>>> import numpy as np
>>> import numpy.linalg as la
>>> np.set_printoptions(precision=3, suppress=True, linewidth=100, legacy="1.25")
>>> def rnd(a):
...     return np.round(a, 3) + 0
... 
>>> M2 = np.array([[-2, 0, 1, -2], [0, 0, -1, 2], [-1, 0, -1, -2], [0, 0, 2, -2]])
>>> M2[-1] = M2[0]
>>> mat = M2 + 0.1 * np.eye(4)
>>> print(mat)
[[-1.9  0.   1.  -2. ]
 [ 0.   0.1 -1.   2. ]
 [-1.   0.  -0.9 -2. ]
 [-2.   0.   1.  -1.9]]
>>> M2 = la.inv(mat)
>>> print(rnd(la.slogdet(mat)[0]))
1.0
>>> rnd(la.cond(mat))
791.624
>>> rnd(la.inv(M2))
array([[-1.9,  0. ,  1. , -2. ],
       [ 0. ,  0.1, -1. ,  2. ],
       [-1. ,  0. , -0.9, -2. ],
       [-2. ,  0. ,  1. , -1.9]])
>>> rnd(la.det(mat) * M2)
array([[ 0.371,  0.   , -0.01 , -0.38 ],
       [ 7.7  ,  0.651, -0.19 , -7.22 ],
       [ 0.21 ,  0.   , -0.039, -0.18 ],
       [-0.28 ,  0.   , -0.01 ,  0.271]])
>>> np.allclose(M2, mat.T)
False
>>> print((np.abs(M2) > 1e-9).astype(int))
[[1 0 1 1]
 [1 1 1 1]
 [1 0 1 1]
 [1 0 1 1]]
>>> W1 = np.array([[8, 5, 4, 6, 0], [5, 5, 4, 0, 6], [5, 8, 5, 6, 4], [8, 8, 3, 5, 9]])
>>> beta = np.array([1, -3, 0, 2, -2])
>>> hid = np.maximum(mat @ W1 + beta, 0)
>>> rnd(hid)
array([[ 0. ,  0. ,  0. ,  0. ,  0. ],
       [12.5,  5.5,  1.4,  6. , 12.6],
       [ 0. ,  0. ,  0. ,  0. ,  0. ],
       [ 0. ,  0. ,  0. ,  0. ,  0. ]])
>>> Z = np.array([[1, -2], [0, 0], [-1, 1], [2, 1], [0, -1]])
>>> (hid @ Z).round(6).argmax(axis=1)
array([0, 0, 0, 0])
>>> Q, V = la.qr(mat[:, :1])[0], la.qr(mat[:, 1:])[0]
>>> sig = la.svd(Q.T @ V, compute_uv=False)
>>> rnd(np.degrees(np.arccos(sig.clip(0, 1))))
array([2.394])
>>> rnd(sig)
array([0.999])
>>> Q, R = la.qr(mat)
>>> np.trace(Q @ Q.T)
4.0
>>> np.allclose(R.T @ R, mat.T @ mat)
True
>>> print(rnd(Q.T @ Q))
[[1. 0. 0. 0.]
 [0. 1. 0. 0.]
 [0. 0. 1. 0.]
 [0. 0. 0. 1.]]
>>> W0 = np.load("data.npy")
>>> rnd(W0)
array([[ 0.5  ,  0.   ,  0.866,  0.   ,  0.   ],
       [ 0.   ,  1.   ,  0.   ,  0.   ,  0.   ],
       [-0.866,  0.   ,  0.5  ,  0.   ,  0.   ],
       [ 0.   ,  0.   ,  0.   ,  1.   ,  0.   ],
       [ 0.   ,  0.   ,  0.   ,  0.   ,  1.   ]])
>>> # splits into 4 blocks
>>> rnd(np.sort(la.eigvals(W0).real))
array([0.5, 0.5, 1. , 1. , 1. ])
>>> np.flatnonzero(la.matrix_power((W0 != 0) + (W0.T != 0) + np.eye(5), 5)[0])
array([0, 2])
>>> x = np.array([3, 2, -1, 2, 1])
>>> rnd(la.norm(x)), rnd(la.norm(W0 @ x))
(4.359, 4.359)
>>> 5 - la.matrix_rank(W0 - np.eye(5), tol=1e-8)
3
>>> print(W0.T @ (W0 @ x))
[ 3.  2. -1.  2.  1.]
>>> [p for p in range(1, 25) if np.allclose(la.matrix_power(W0, p), np.eye(5))]
[6, 12, 18, 24]
>>> rnd(la.det(W0))
1.0
>>> rnd((W0 + W0.T) / 2)
array([[0.5, 0. , 0. , 0. , 0. ],
       [0. , 1. , 0. , 0. , 0. ],
       [0. , 0. , 0.5, 0. , 0. ],
       [0. , 0. , 0. , 1. , 0. ],
       [0. , 0. , 0. , 0. , 1. ]])
>>> x = np.array([1, 0, -2, -3, 1])
>>> y = W0 @ x
>>> print(rnd(y))
[-1.232  0.    -1.866 -3.     1.   ]
>>> rnd(la.solve(W0, y))
array([ 1.,  0., -2., -3.,  1.])
>>> rnd(la.solve(W0.T, W0[0]))
array([1., 0., 0., 0., 0.])
>>> F = np.load("block1.npy")
>>> print(F)
[[-0.5    0.892  0.6    0.3  ]
 [ 1.3    5.677 -0.6    1.9  ]
 [-0.2    2.084 -0.3    0.7  ]
 [ 0.4    1.824 -0.3    0.6  ]
 [ 2.1   -5.089 -1.7   -1.7  ]
 [ 0.8    1.517  3.4    0.5  ]
 [ 0.5   -0.633 -0.4   -0.2  ]
 [-0.9    6.601 -0.4    2.2  ]
 [ 0.3   -2.086 -0.8   -0.7  ]
 [-0.4   -0.886 -1.7   -0.3  ]
 [-0.9    0.346  0.     0.1  ]
 [ 0.1    1.479  0.     0.5  ]
 [-0.4   -0.889 -0.8   -0.3  ]
 [ 1.1   -0.297  0.7   -0.1  ]
 [ 0.2    5.996 -1.3    2.   ]
 [-1.     0.898  0.6    0.3  ]
 [-0.9    4.2   -1.     1.4  ]
 [ 1.1    1.809 -0.9    0.6  ]
 [-1.4    2.992 -1.4    1.   ]
 [-0.3   -1.199  0.    -0.4  ]
 [ 0.8   -1.527  1.7   -0.5  ]
 [ 1.     0.316  0.1    0.1  ]
 [-0.7   -1.478  1.4   -0.5  ]
 [ 0.2   -2.078  0.2   -0.7  ]
 [ 0.     5.109  0.3    1.7  ]
 [-1.8    0.608  0.8    0.2  ]
 [-0.3    0.615 -0.1    0.2  ]
 [-0.4    0.597  0.9    0.2  ]]
>>> F.shape
(28, 4)
>>> np.abs(F).max()
6.601
>>> np.unravel_index(np.abs(F).argmax(), F.shape)
(7, 1)
>>> print(rnd(F.mean(axis=0)))
[-0.007  0.978 -0.036  0.325]
>>> la.matrix_rank(F)
4
>>> cen = F - F.mean(axis=0)
>>> U, sig, Vh = la.svd(cen, full_matrices=False)
>>> rnd((sig ** 2).sum() ** 2 / (sig ** 4).sum())
1.482
>>> rnd(np.abs(Vh[-1]))
array([0.001, 0.317, 0.   , 0.949])
>>> la.matrix_rank(cen)
4
>>> rnd(cen.mean(axis=0))
array([0., 0., 0., 0.])
>>> rnd(sig)
array([14.915,  5.687,  4.467,  0.027])
>>> print(np.abs(Vh[0]).argmax())
1
>>> print(rnd(sig ** 2 / (sig ** 2).sum()))
[0.81  0.118 0.073 0.   ]
>>> def softmax(z):
...     e = np.exp(z - z.max(axis=-1, keepdims=True))
...     return e / e.sum(axis=-1, keepdims=True)
... 
>>> rnd(softmax(F).sum(axis=1))
array([1., 1., 1., 1., 1., 1., 1., 1., 1., 1., 1., 1., 1., 1., 1., 1., 1., 1., 1., 1., 1., 1., 1.,
       1., 1., 1., 1., 1.])
>>> rnd(softmax(F[3] + -1))
array([0.146, 0.604, 0.072, 0.178])
>>> scores = F @ F.T / np.sqrt(4)
>>> print(softmax(scores).round(6).argmax(axis=1))
[ 7  7  7  7  4  5  4  7  4  4  7  7  4  4  7  7  7 14  7  4  4  1 22  4  7  7  7  7]
>>> print(rnd(softmax(scores)[3] @ F))
[-0.014  5.866 -0.651  1.957]
>>> feats = np.load("dump.npy")
>>> rnd(feats)
array([[ 1.   ,  0.   ,  0.   ,  0.   ],
       [ 0.   ,  0.809,  0.   , -0.588],
       [ 0.   ,  0.   ,  1.   ,  0.   ],
       [ 0.   ,  0.588,  0.   ,  0.809]])
>>> # orthonormal columns
>>> (feats != 0).astype(int)
array([[1, 0, 0, 0],
       [0, 1, 0, 1],
       [0, 0, 1, 0],
       [0, 1, 0, 1]])
>>> (la.matrix_power((feats != 0) + (feats.T != 0) + np.eye(4), 4) > 0).astype(int)
array([[1, 0, 0, 0],
       [0, 1, 0, 1],
       [0, 0, 1, 0],
       [0, 1, 0, 1]])
>>> rnd(feats @ feats)
array([[ 1.   ,  0.   ,  0.   ,  0.   ],
       [ 0.   ,  0.309,  0.   , -0.951],
       [ 0.   ,  0.   ,  1.   ,  0.   ],
       [ 0.   ,  0.951,  0.   ,  0.309]])
>>> rnd(la.det(feats))
1.0
>>> rnd(np.sort(la.eigvals(feats).real))
array([0.809, 0.809, 1.   , 1.   ])
>>> rng = np.random.default_rng(14689)
>>> M2 = feats + rng.integers(-2, 3, (4, 1)) @ rng.integers(-2, 3, (1, 4))
>>> rnd(M2)
array([[ 1.   , -4.   ,  2.   , -2.   ],
       [ 0.   ,  4.809, -2.   ,  1.412],
       [ 0.   ,  4.   , -1.   ,  2.   ],
       [ 0.   , -3.412,  2.   , -1.191]])
>>> rnd(la.svd(M2 - feats, compute_uv=False))
array([9.798, 0.   , 0.   , 0.   ])
>>> M2 - feats
array([[ 0., -4.,  2., -2.],
       [ 0.,  4., -2.,  2.],
       [ 0.,  4., -2.,  2.],
       [ 0., -4.,  2., -2.]])
>>> print(np.abs(M2 - feats).sum(axis=1))
[8. 8. 8. 8.]
>>> x = np.array([3, 1, 3, 0])
>>> a = np.maximum(feats @ x, 0)
>>> rnd(a)
array([3.   , 0.809, 3.   , 0.588])
>>> rnd(feats * (a > 1e-9)[:, None])
array([[ 1.   ,  0.   ,  0.   ,  0.   ],
       [ 0.   ,  0.809,  0.   , -0.588],
       [ 0.   ,  0.   ,  1.   ,  0.   ],
       [ 0.   ,  0.588,  0.   ,  0.809]])
>>> rnd(np.maximum(feats @ x, 0) - np.maximum(-feats @ x, 0))
array([3.   , 0.809, 3.   , 0.588])
>>> np.flatnonzero(a > 1e-9)
array([0, 1, 2, 3])
>>> rnd(feats.T @ a)
array([3., 1., 3., 0.])
>>> x = np.array([-3, -2, -1, -1])
>>> print(rnd(la.det(feats)))
1.0
>>> rnd(la.norm(x)), rnd(la.norm(feats @ x))
(3.873, 3.873)
>>> feats.T @ (feats @ x)
array([-3., -2., -1., -1.])
>>> A = np.load("layer9.npy")
>>> A
array([[ 0, -2,  1],
       [ 2,  0,  2],
       [-1, -2,  0]])
>>> # skew-symmetric
>>> x = np.array([1, -3, -3])
>>> rnd(la.det(A))
0.0
>>> x @ A @ x
0
>>> rnd(la.svd(A, compute_uv=False))
array([3., 3., 0.])
>>> rnd(la.eigvals(A).real)
array([0., 0., 0.])
>>> Q = la.solve(np.eye(3) - A, np.eye(3) + A)
>>> rnd(la.det(Q))
1.0
>>> rnd(np.trace(la.pinv(A) @ A))
2.0
>>> np.allclose(A[:-1].T @ la.lstsq(A[:-1].T, A[-1])[0], A[-1])
True
>>> np.unique(A.round(6), axis=0).shape
(3, 3)
>>> rnd(la.eigvals(A).sum().real)
0.0
>>> rnd(la.det(A.T))
0.0
>>> np.kron(np.eye(2, dtype=int), A)
array([[ 0, -2,  1,  0,  0,  0],
       [ 2,  0,  2,  0,  0,  0],
       [-1, -2,  0,  0,  0,  0],
       [ 0,  0,  0,  0, -2,  1],
       [ 0,  0,  0,  2,  0,  2],
       [ 0,  0,  0, -1, -2,  0]])
>>> np.einsum("ii->", A)
0
>>> rnd(softmax(A).sum(axis=1))
array([1., 1., 1.])
>>> scores = A @ A.T / np.sqrt(3)
>>> rnd(softmax(scores + np.triu(np.full(scores.shape, -np.inf), 1)))
array([[1.   , 0.   , 0.   ],
       [0.03 , 0.97 , 0.   ],
       [0.356, 0.011, 0.633]])
>>> rnd(softmax(scores)[2] @ A)
array([-0.611, -1.978,  0.378])
>>> E = np.array([[0.8, 1.8, -2.3, 0.3],
...     [0.6, 0.6, 0.9, -1.8],
...     [-0.6, 1.0, -0.5, -0.1],
...     [1.1, 0.5, 0.1, -2.3]])
>>> rnd(la.det(E))
4.19
>>> print(rnd(np.abs(la.eigvals(E)).max()))
2.829
>>> rnd((E + E.T) / 2)
array([[ 0.8 ,  1.2 , -1.45,  0.7 ],
       [ 1.2 ,  0.6 ,  0.95, -0.65],
       [-1.45,  0.95, -0.5 ,  0.  ],
       [ 0.7 , -0.65,  0.  , -2.3 ]])
>>> rnd(np.sort(np.abs(la.eigvals(E))))
array([1.016, 1.031, 1.414, 2.829])
>>> w, V = la.eig(E)
>>> print(rnd(np.prod(w)))
4.19
>>> rnd(E @ V[:, 0] - w[0] * V[:, 0])
array([0., 0., 0., 0.])
>>> hat = np.triu(np.array([[-2, -3, -4, 1], [3, -1, -5, 4], [4, -2, 1, -4], [4, 2, -2, -3]]), 1) + np.eye(4)
>>> M2 = hat @ E @ la.inv(hat)
>>> la.matrix_rank(M2)
4
>>> rnd(np.trace(M2)), np.trace(E)
(-1.4, -1.4)
>>> print(rnd(np.poly(M2)))
[ 1.     1.4   -5.07  -1.421  4.19 ]
>>> rnd(M2)
array([[   2.5,    4. ,   27.1,   93.7],
       [   8. ,   21.6,  143.8,  470.3],
       [  -5. ,  -16. , -100.9, -325.5],
       [   1.1,    3.8,   23.5,   75.4]])
>>> np.argsort(-la.norm(M2, axis=0).round(6), kind="stable")[:3]
array([3, 2, 1])
>>> la.cond(M2) > 100
True
>>> la.matrix_rank(M2, rtol=0.1)
1
>>> [round(float(x), 3) for x in la.svd(M2, compute_uv=False)[:3]]
[612.035, 2.364, 0.52]
>>> idx = rng.permutation(4)
>>> M2 = E[:, idx] * rng.choice([-1, 1], 4)
>>> print(M2)
[[-0.3  1.8 -0.8  2.3]
 [ 1.8  0.6 -0.6 -0.9]
 [ 0.1  1.   0.6  0.5]
 [ 2.3  0.5 -1.1 -0.1]]
>>> U, _, Vh = la.svd(E.T @ M2)
>>> rnd(U @ Vh)
array([[ 0.,  0., -1.,  0.],
       [ 0.,  1.,  0.,  0.],
       [ 0.,  0.,  0., -1.],
       [-1.,  0.,  0.,  0.]])
>>> rnd(la.lstsq(E, M2)[0])
array([[ 0.,  0., -1.,  0.],
       [ 0.,  1.,  0.,  0.],
       [ 0.,  0.,  0., -1.],
       [-1.,  0.,  0.,  0.]])
>>> M = np.load("run11.npy")
>>> M
array([[ 2., -3.,  0.,  0.,  0.],
       [-3.,  1., -3.,  0.,  0.],
       [ 0., -3.,  5., -3.,  0.],
       [ 0.,  0., -3.,  2., -3.],
       [ 0.,  0.,  0., -3.,  1.]])
>>> w, V = la.eig(M)
>>> print(rnd(np.sort(la.eigvals(M @ M))))
[ 2.376  6.677  8.347 20.624 68.976]
>>> w, V = la.eigh(M)
>>> x = np.array([-1, 3, -2, -3, 1])
>>> rnd(la.eigvalsh(M[1:, 1:]))
array([-2.457, -0.264,  3.603,  8.118])
>>> rnd(x @ M @ x / (x @ x)), rnd(w[0]), rnd(w[-1])
(3.583, -2.889, 8.305)
>>> print((np.sign(V[:, -1].round(6)) == np.sign(V[0, -1].round(6))).astype(int))
[1 0 1 0 1]
>>> M2 = M + rng.integers(-2, 3, (5, 1)) @ rng.integers(-2, 3, (1, 5))
>>> M2
array([[-2.,  1., -2.,  4.,  0.],
       [-5.,  3., -4.,  2.,  0.],
       [-4.,  1.,  3.,  1.,  0.],
       [-4.,  4., -5.,  6., -3.],
       [-4.,  4., -2.,  1.,  1.]])
>>> la.matrix_rank(M2 - M, tol=1e-8)
1
>>> np.abs(M2 - M).sum(axis=1)
array([14.,  7., 14., 14., 14.])
>>> M2 - M
array([[-4.,  4., -2.,  4.,  0.],
       [-2.,  2., -1.,  2.,  0.],
       [-4.,  4., -2.,  4.,  0.],
       [-4.,  4., -2.,  4.,  0.],
       [-4.,  4., -2.,  4.,  0.]])
>>> rnd(la.svd(M2 - M, compute_uv=False))
array([14.866,  0.   ,  0.   ,  0.   ,  0.   ])
>>> x = np.array([3, 3, -1, -3, -2])
>>> y = M2 @ x
>>> beta, lr = np.zeros(5), 1 / la.norm(M2, 2) ** 2
>>> for i in range(30):
...     beta -= lr * M2.T @ (M2 @ beta - y)
...     if i % 10 == 0: print(i, round(la.norm(M2 @ beta - y), 3))
... 
0 14.6
10 8.053
20 5.977
>>> print(rnd(la.cond(M2)))
10.626
